$ python -q
>>> import numpy as np
>>> import numpy.linalg as la
>>> np.set_printoptions(precision=4, suppress=True, linewidth=200)
>>> tidy = lambda a: np.round(a, 4) + 0
>>> F = np.loadtxt("arr.csv", delimiter=",")
>>> print(tidy(F))
[[-0.6447  0.0112  0.7543 -0.1239]
 [-0.3223 -0.9038 -0.2372  0.1515]
 [-0.5641  0.4047 -0.3886  0.6059]
 [ 0.4029 -0.1386  0.4731  0.7711]]
>>> print(tidy(np.einsum("ij,ji->", F, F)))
1.3594
>>> print(tidy(la.det(F[::-1])))
-1.0
>>> print(tidy(la.eigvals(F).sum().real))
-1.1659
>>> print(tidy(la.eigvals(F)))
[-1.   +0.j     -0.583+0.8125j -0.583-0.8125j  1.   +0.j    ]
>>> print(tidy(la.det(F.T)))
-1.0
>>> print(tidy(np.poly(F)))
[ 1.      1.1659  0.     -1.1659 -1.    ]
>>> M2 = F / la.norm(F, axis=1, keepdims=True)
>>> G = M2 @ M2.T
>>> print((G - 2 * np.eye(4)).round(6).argmax(axis=1))
[1 0 0 0]
>>> print((np.abs(G) > 0.9).astype(int))
[[1 0 0 0]
 [0 1 0 0]
 [0 0 1 0]
 [0 0 0 1]]
>>> print(np.argwhere(np.triu(np.abs(G) > 0.95, 1)))
[]
>>> feats = np.array([[-2, 2, 1, 2, 0],
...     [-4, 4, 2, 4, 0],
...     [0, 0, 0, 0, 0],
...     [0, 0, 0, 0, 0],
...     [-2, 2, 1, 2, 0]])
>>> print([round(float(x), 4) for x in la.svd(feats, compute_uv=False)[:3]])
[8.8318, 0.0, 0.0]
>>> print(la.cond(feats) > 100)
True
>>> def softmax(z):
...     e = np.exp(z - z.max(axis=-1, keepdims=True))
...     return e / e.sum(axis=-1, keepdims=True)
... 
>>> print(tidy(softmax(feats[1] + 5)))
[0.0002 0.4643 0.0628 0.4643 0.0085]
>>> print(tidy(softmax(feats).sum(axis=1)))
[1. 1. 1. 1. 1.]
>>> print(tidy(softmax(feats[1])))
[0.0002 0.4643 0.0628 0.4643 0.0085]
>>> S = feats @ feats.T / np.sqrt(5)
>>> print(tidy(softmax(S + np.triu(np.full(S.shape, -np.inf), 1))))
[[1.     0.     0.     0.     0.    ]
 [0.     1.     0.     0.     0.    ]
 [0.3333 0.3333 0.3333 0.     0.    ]
 [0.25   0.25   0.25   0.25   0.    ]
 [0.003  0.994  0.     0.     0.003 ]]
>>> print(tidy(softmax(S)[1] @ feats))
[-4.  4.  2.  4.  0.]
>>> print(softmax(S).round(6).argmax(axis=1))
[1 1 0 0 1]
>>> r0 = np.array([0, 0, 1])
>>> print(np.cross(feats[1, :3], feats[4, :3]))
[0 0 0]
>>> print(np.correlate(feats[1], feats[4], "full"))
[ 0 -8  4  0 26  0  4 -8  0]
>>> proj = np.triu(np.array([[2, 5, 5, 5, 5],
...     [2, 5, 4, 1, 5],
...     [2, 4, 0, 2, 5],
...     [5, 3, 1, 4, 1],
...     [0, 5, 0, 3, 4]]), 1) + np.eye(5)
>>> M2 = proj @ feats @ la.inv(proj)
>>> print(np.trace(M2), np.trace(feats))
2.0 2
>>> print(tidy(la.det(M2)))
0.0
>>> print(M2)
[[ -32.  192. -592. 1184.  976.]
 [ -14.   84. -259.  518.  427.]
 [ -10.   60. -185.  370.  305.]
 [  -2.   12.  -37.   74.   61.]
 [  -2.   12.  -37.   74.   61.]]
>>> print(tidy(np.poly(M2)))
[ 1. -2.  0.  0.  0.  0.]
>>> print(tidy(np.sort(np.abs(la.eigvals(feats)))))
[0. 0. 0. 0. 2.]
>>> print(feats @ feats)
[[-4  4  2  4  0]
 [-8  8  4  8  0]
 [ 0  0  0  0  0]
 [ 0  0  0  0  0]
 [-4  4  2  4  0]]
>>> print(np.allclose(feats @ feats.T, feats.T @ feats))
False
>>> print(la.matrix_power(feats, 4))
[[-16  16   8  16   0]
 [-32  32  16  32   0]
 [  0   0   0   0   0]
 [  0   0   0   0   0]
 [-16  16   8  16   0]]
>>> print(np.allclose(feats, feats.T))
False
>>> print((feats - feats.T) / 2)
[[ 0.   3.   0.5  1.   1. ]
 [-3.   0.   1.   2.  -1. ]
 [-0.5 -1.   0.   0.  -0.5]
 [-1.  -2.   0.   0.  -1. ]
 [-1.   1.   0.5  1.   0. ]]
